$ python -q
>>> import numpy as np
>>> np.set_printoptions(suppress=True, linewidth=160)
>>> u = np.array([0, -1, 1])
>>> data = 3 * np.eye(3) + np.outer(u, u)
>>> data
array([[ 3.,  0.,  0.],
       [ 0.,  4., -1.],
       [ 0., -1.,  4.]])
>>> ev, evecs = np.linalg.eig(data)
>>> np.prod(ev)
np.float64(45.0)
>>> np.round(np.sort(np.linalg.eigvals(np.linalg.inv(data))), 2)
array([0.2 , 0.33, 0.33])
>>> ev
array([5., 3., 3.])
>>> data @ evecs[:, 0] - ev[0] * evecs[:, 0]
array([0., 0., 0.])
>>> np.round(np.sort(np.linalg.eigvals(data @ data)), 2)
array([ 9.,  9., 25.])
>>> np.einsum("ij,ji->", data, data)
np.float64(43.0)
>>> np.round(np.linalg.eigvals(data).sum().real, 2)
np.float64(11.0)
>>> np.kron(np.eye(2, dtype=int), data)
array([[ 3.,  0.,  0.,  0.,  0.,  0.],
       [ 0.,  4., -1.,  0.,  0., -0.],
       [ 0., -1.,  4.,  0., -0.,  0.],
       [ 0.,  0.,  0.,  3.,  0.,  0.],
       [ 0.,  0., -0.,  0.,  4., -1.],
       [ 0., -0.,  0.,  0., -1.,  4.]])
>>> feats = np.array([[-3, 0, 0], [-2, 3, 0], [2, -1, 3]])
>>> B = feats[0, 0] * feats[1:] - np.outer(feats[1:, 0], feats[0])
>>> B
array([[ 0, -9,  0],
       [ 0,  3, -9]])
>>> np.flatnonzero(~B.round(6).any(axis=1))
array([], dtype=int64)
>>> np.linalg.matrix_rank(B), np.linalg.matrix_rank(feats)
(np.int64(2), np.int64(3))
>>> np.round(np.linalg.norm(feats) ** 2 / np.linalg.norm(feats, 2) ** 2, 2)
np.float64(1.44)
>>> np.round(np.linalg.norm(feats, axis=1), 2)
array([3.  , 3.61, 3.74])
>>> np.round(np.linalg.norm(feats, axis=0), 2)
array([4.12, 3.16, 3.  ])
>>> Q = data.astype(float).copy()
>>> for j in range(3):
...     Q[:, j] -= Q[:, :j] @ (Q[:, :j].T @ Q[:, j])
...     Q[:, j] /= np.linalg.norm(Q[:, j])
... 
>>> Q.round(2)
array([[ 1.  ,  0.  ,  0.  ],
       [ 0.  ,  0.97,  0.24],
       [ 0.  , -0.24,  0.97]])
>>> np.round(Q.T @ data, 2)
array([[ 3.  ,  0.  ,  0.  ],
       [ 0.  ,  4.12, -1.94],
       [ 0.  ,  0.  ,  3.64]])
>>> Q, evecs = np.linalg.qr(feats[:, :1])[0], np.linalg.qr(feats[:, 1:])[0]
>>> s = np.linalg.svd(Q.T @ evecs, compute_uv=False)
>>> round(np.linalg.norm(Q @ Q.T - evecs @ evecs.T, 2), 2)
np.float64(1.0)
>>> np.round(np.degrees(np.arccos(s.clip(0, 1))), 2)
array([46.69])
>>> s.round(2)
array([0.69])
>>> theta = np.deg2rad(60)
>>> A = np.eye(6)
>>> A[np.ix_([5, 2], [5, 2])] = [[np.cos(theta), -np.sin(theta)], [np.sin(theta), np.cos(theta)]]
>>> A.round(2)
array([[ 1.  ,  0.  ,  0.  ,  0.  ,  0.  ,  0.  ],
       [ 0.  ,  1.  ,  0.  ,  0.  ,  0.  ,  0.  ],
       [ 0.  ,  0.  ,  0.5 ,  0.  ,  0.  ,  0.87],
       [ 0.  ,  0.  ,  0.  ,  1.  ,  0.  ,  0.  ],
       [ 0.  ,  0.  ,  0.  ,  0.  ,  1.  ,  0.  ],
       [ 0.  ,  0.  , -0.87,  0.  ,  0.  ,  0.5 ]])
>>> x0 = np.array([1, 3, -3, 1, 2, -2])
>>> round(float(np.linalg.det(A)), 2)
1.0
>>> [p for p in range(1, 25) if np.allclose(np.linalg.matrix_power(A, p), np.eye(6))]
[6, 12, 18, 24]
>>> round(np.linalg.norm(x0), 2), np.round(np.linalg.norm(A @ x0), 2)
(np.float64(5.29), np.float64(5.29))
>>> np.round(A.T @ (A @ x0), 2)
array([ 1.,  3., -3.,  1.,  2., -2.])
